$ ipython --no-banner

In [1]: import numpy as np

In [2]: from numpy import linalg as LA

In [3]: np.set_printoptions(precision=2, suppress=True, linewidth=140)

In [4]: tidy = lambda a: np.round(a, 2) + 0

In [5]: F = np.load("a.npy")

In [6]: F
Out[6]: 
array([[ 0.27,  0.03, -0.04, -0.12],
       [-1.89, -0.21,  0.28,  0.84],
       [ 1.08,  0.12, -0.16, -0.48]])

In [7]: tidy(F @ LA.pinv(F) @ F)
Out[7]: 
array([[ 0.27,  0.03, -0.04, -0.12],
       [-1.89, -0.21,  0.28,  0.84],
       [ 1.08,  0.12, -0.16, -0.48]])

In [8]: np.allclose(F[:-1].T @ LA.lstsq(F[:-1].T, F[-1])[0], F[-1])
Out[8]: True

In [9]: np.unique(F.round(6), axis=0).shape
Out[9]: (3, 4)

In [10]: LA.lstsq(F[:-1].T, F[-1])[2]
Out[10]: np.int32(1)

In [11]: mat = np.array([[-3, 2, 3, 0], [1, 2, 3, 1], [3, 3, -2, -2], [0, 1, -2, -3]])

In [12]: mat
Out[12]: 
array([[-3,  2,  3,  0],
       [ 1,  2,  3,  1],
       [ 3,  3, -2, -2],
       [ 0,  1, -2, -3]])

In [13]: tidy(LA.norm(mat, "nuc"))
Out[13]: np.float64(15.33)

In [14]: u = np.array([1, 2, -2, 1])

In [15]: A2 = mat + np.outer(u, np.eye(4)[1])

In [16]: LA.matrix_rank(LA.inv(A2) - LA.inv(mat), tol=1e-8)
Out[16]: np.int64(1)

In [17]: M = np.array([[0.0, 1.0, -0.6],
    ...:     [1.1, 1.4, 0.8],
    ...:     [0.7, -0.1, -2.1],
    ...:     [1.8, -1.2, -0.8],
    ...:     [1.1, 0.9, -0.4],
    ...:     [-0.1, 0.9, 1.3],
    ...:     [-0.5, -1.5, -0.3],
    ...:     [-0.4, 0.3, 1.3],
    ...:     [0.2, 2.2, 1.6],
    ...:     [0.6, 1.5, -0.5],
    ...:     [0.8, -1.0, -0.7],
    ...:     [0.5, -0.2, -2.5],
    ...:     [0.4, -1.9, 0.1],
    ...:     [0.4, 1.1, 0.3]])

In [18]: M[5] *= 3

In [19]: tidy(M)
Out[19]: 
array([[ 0. ,  1. , -0.6],
       [ 1.1,  1.4,  0.8],
       [ 0.7, -0.1, -2.1],
       [ 1.8, -1.2, -0.8],
       [ 1.1,  0.9, -0.4],
       [-0.3,  2.7,  3.9],
       [-0.5, -1.5, -0.3],
       [-0.4,  0.3,  1.3],
       [ 0.2,  2.2,  1.6],
       [ 0.6,  1.5, -0.5],
       [ 0.8, -1. , -0.7],
       [ 0.5, -0.2, -2.5],
       [ 0.4, -1.9,  0.1],
       [ 0.4,  1.1,  0.3]])

In [20]: W1 = np.array([[4, 5, 5, 3], [4, 3, 3, 0], [1, 1, 1, 2]])

In [21]: coef = np.array([-3, -5, 7, -2])

In [22]: H = np.maximum(M @ W1 + coef, 0)

In [23]: (H > 0).astype(int)
Out[23]: 
array([[1, 0, 1, 0],
       [1, 1, 1, 1],
       [0, 0, 1, 0],
       [0, 0, 1, 1],
       [1, 1, 1, 1],
       [1, 1, 1, 1],
       [0, 0, 0, 0],
       [0, 0, 1, 0],
       [1, 1, 1, 1],
       [1, 1, 1, 0],
       [0, 0, 1, 0],
       [0, 0, 1, 0],
       [0, 0, 1, 0],
       [1, 1, 1, 0]])

In [24]: C = np.array([[1, 1], [1, 1], [-2, -1], [0, 1]])

In [25]: W1 @ C
Out[25]: 
array([[-1,  7],
       [ 1,  4],
       [ 0,  3]])

In [26]: C = M[[9, 0]].astype(float)

In [27]: for _ in range(5):
    ...:     lab = LA.norm(M[:, None] - C, axis=-1).argmin(axis=1)
    ...:     C = np.array([M[lab == j].mean(axis=0) for j in range(2)])
    ...: 

In [28]: lab
Out[28]: array([0, 0, 1, 1, 0, 0, 1, 0, 0, 0, 1, 1, 1, 0])

In [29]: tidy(C)
Out[29]: 
array([[ 0.34,  1.39,  0.8 ],
       [ 0.62, -0.98, -1.05]])
